% ipython --no-banner

In [1]: import numpy as np

In [2]: import numpy.linalg as la

In [3]: np.set_printoptions(suppress=True, linewidth=100)

In [4]: M = np.load("run3.npy")

In [5]: M
Out[5]: 
array([[ 2, -1, -4, -1,  5, -7, -2,  8,  6,  2,  6],
       [-4, -4,  7, -9,  9,  2, -8,  3, -4, -9,  9],
       [-7,  1,  4, -2,  5,  1,  9, -4,  7, -2,  9],
       [-6, -4,  8, -5,  8,  4,  9,  7,  3, -1, -7],
       [-5, -1, -5,  3,  3,  0,  4,  8, -6,  8, -3],
       [ 1,  1, -1, -6, -4, -4,  7, -7, -9,  3, -9],
       [ 1,  3, -4,  2,  4, -7, -8, -3,  8, -7, -3],
       [-2,  7,  9, -1,  1,  1,  1,  3, -9,  9, -4],
       [-4,  2, -4,  6,  9,  8,  9,  6,  3, -6, -9],
       [ 8,  9,  2,  0,  8,  5,  8, -2,  8,  3,  2],
       [ 1, -1,  2, -4,  5,  8, -4,  5, -2,  5,  7]])

In [6]: x0 = np.array([1, 0, -5, -5, 0, 2, -3, 5, -4, -3, 3])

In [7]: h = np.maximum(M @ x0, 0)

In [8]: np.maximum(M @ (3 * x0), 0)
Out[8]: array([141, 357,   0,   0,  72,   0,   0,   0,   0,   0, 234])

In [9]: np.round(np.tanh(M @ x0), 1)
Out[9]: array([ 1.,  1., -1., -1.,  1., -1., -1., -1., -1., -1.,  1.])

In [10]: B = np.array([[3, 1],
    ...:     [1, 1],
    ...:     [1, 2],
    ...:     [3, 3],
    ...:     [3, 3],
    ...:     [0, 3],
    ...:     [1, 2],
    ...:     [2, 0],
    ...:     [2, 0],
    ...:     [0, 2],
    ...:     [2, 1]])

In [11]: np.einsum("ij->j", M)
Out[11]: array([-15,  12,  14, -17,  53,  11,  25,  24,   5,   5,  -2])

In [12]: la.matrix_rank(M @ B)
Out[12]: np.int64(2)

In [13]: M @ B
Out[13]: 
array([[ 51, -10],
       [ -1, -13],
       [ 26,  37],
       [ 10,  36],
       [ -1,  23],
       [-70, -31],
       [ 16, -40],
       [ -9,  42],
       [ 40,  56],
       [ 83,  84],
       [ 23,  40]])

In [14]: np.einsum("ik,kj->ij", M, B)
Out[14]: 
array([[ 51, -10],
       [ -1, -13],
       [ 26,  37],
       [ 10,  36],
       [ -1,  23],
       [-70, -31],
       [ 16, -40],
       [ -9,  42],
       [ 40,  56],
       [ 83,  84],
       [ 23,  40]])

In [15]: blk = np.stack([M, -1 * M, M[::-1]])

In [16]: np.einsum("bij,cij->bc", blk, blk)
Out[16]: 
array([[ 3761, -3761,   362],
       [-3761,  3761,  -362],
       [  362,  -362,  3761]])

In [17]: np.round(la.norm(blk, axis=(1, 2)), 1)
Out[17]: array([61.3, 61.3, 61.3])

In [18]: blk.sum(axis=0)
Out[18]: 
array([[ 1, -1,  2, -4,  5,  8, -4,  5, -2,  5,  7],
       [ 8,  9,  2,  0,  8,  5,  8, -2,  8,  3,  2],
       [-4,  2, -4,  6,  9,  8,  9,  6,  3, -6, -9],
       [-2,  7,  9, -1,  1,  1,  1,  3, -9,  9, -4],
       [ 1,  3, -4,  2,  4, -7, -8, -3,  8, -7, -3],
       [ 1,  1, -1, -6, -4, -4,  7, -7, -9,  3, -9],
       [-5, -1, -5,  3,  3,  0,  4,  8, -6,  8, -3],
       [-6, -4,  8, -5,  8,  4,  9,  7,  3, -1, -7],
       [-7,  1,  4, -2,  5,  1,  9, -4,  7, -2,  9],
       [-4, -4,  7, -9,  9,  2, -8,  3, -4, -9,  9],
       [ 2, -1, -4, -1,  5, -7, -2,  8,  6,  2,  6]])

In [19]: la.matrix_rank(blk.reshape(3, -1))
Out[19]: np.int64(2)
